$ python3 -q
>>> import numpy as np
>>> import numpy.linalg as la
>>> np.set_printoptions(precision=3, suppress=True, linewidth=100)
>>> tidy = lambda a: np.round(a, 3) + 0
>>> mat = np.loadtxt("data.csv", delimiter=",")
>>> mat
array([[ -1.,  -3.,  -1.],
       [ -6., -18.,  -4.],
       [  2.,   6.,  -9.]])
>>> # looks like rank 2
>>> U, s, VT = la.svd(mat)
>>> tidy(s)
array([20.287,  9.82 ,  0.   ])
>>> Y = U[:, :2] @ np.diag(s[:2]) @ VT[:2]
>>> la.matrix_rank(mat, rtol=0.05)
np.int64(2)
>>> tidy(la.norm(mat - Y, 2)), tidy(s[2])
(np.float64(0.0), np.float64(0.0))
>>> tidy(la.norm(mat - Y) / la.norm(mat))
np.float64(0.0)
>>> tidy(Y)
array([[ -1.,  -3.,  -1.],
       [ -6., -18.,  -4.],
       [  2.,   6.,  -9.]])
>>> x = np.array([1, -1, 1])
>>> a = np.maximum(mat @ x, 0)
>>> a
array([1., 8., 0.])
>>> np.flatnonzero(a > 1e-9)
array([0, 1])
>>> mat * (a > 1e-9)[:, None]
array([[ -1.,  -3.,  -1.],
       [ -6., -18.,  -4.],
       [  0.,   0.,  -0.]])
>>> mat.T @ a
array([ -49., -147.,  -33.])
>>> np.maximum(mat @ x, 0) - np.maximum(-mat @ x, 0)
array([  1.,   8., -13.])
>>> np.maximum(mat @ (3 * x), 0)
array([ 3., 24.,  0.])
>>> rng = np.random.default_rng(8935)
>>> idx = rng.permutation(3)
>>> idx
array([0, 2, 1])
>>> Y = mat[idx][:, idx]
>>> tidy(np.sort(np.abs(la.eigvals(Y))))
array([ 0.   , 14.036, 14.036])
>>> Y
array([[ -1.,  -1.,  -3.],
       [  2.,  -9.,   6.],
       [ -6.,  -4., -18.]])
>>> idx = rng.integers(0, 2, 3)
>>> data = (idx[:, None] == idx) * -2 + np.eye(3)
>>> data
array([[-1., -2., -2.],
       [-2., -1., -2.],
       [-2., -2., -1.]])
>>> ev, vecs = la.eigh(data)
>>> x = np.array([0, 1, 3])
>>> np.abs(data).sum(axis=1).max(), np.abs(ev).max()
(np.float64(5.0), np.float64(5.0))
>>> ev, vecs = la.eigh(data)
>>> tidy(la.eigvalsh(data + 2 * np.eye(3)))
array([-3.,  3.,  3.])
>>> tidy(vecs.T @ vecs)
array([[1., 0., 0.],
       [0., 1., 0.],
       [0., 0., 1.]])
>>> tidy(la.svd(data, compute_uv=False))
array([5., 1., 1.])
>>> x = np.array([2, 2, 2])
>>> target = data @ x
>>> target
array([-10., -10., -10.])
>>> tidy(la.solve(data.T, data[0]))
array([1., 0., 0.])
>>> tidy(la.solve(data, 4 * target))
array([8., 8., 8.])
>>> P = np.triu(np.array([[-1, -2, 2], [1, -3, -3], [2, 3, 3]]), 1) + np.eye(3)
>>> Y = P @ data @ la.inv(P)
>>> Y
array([[ -1.,  -6., -16.],
       [  4.,  13.,  32.],
       [ -2.,  -6., -15.]])
>>> P @ data - data @ P
array([[ 0., -4., -2.],
       [ 6.,  2.,  4.],
       [ 0., -4., -2.]])
>>> np.trace(Y), np.trace(data)
(np.float64(-3.0), np.float64(-3.0))
>>> tidy(np.poly(Y))
array([ 1.,  3., -9.,  5.])
>>> E = np.loadtxt("test15.csv", delimiter=",")
>>> tidy(E)
array([[-2.822,  2.163, -1.231, -3.293],
       [-3.668, -2.001,  2.61 ,  0.853],
       [-1.693, -1.198, -4.004,  2.161],
       [-0.846,  3.858,  0.801,  2.96 ]])
>>> r0, r1 = E[0], E[3]
>>> r0 @ r0
np.float64(25.0)
>>> p = (r0 @ r1) / (r0 @ r0) * r0
>>> la.matrix_rank(np.outer(r0, r1))
np.int64(1)
>>> tidy(la.norm(r0 + r1) ** 2 + la.norm(r0 - r1) ** 2)
np.float64(100.0)
>>> tidy(r1 - p)
array([-0.846,  3.858,  0.801,  2.96 ])
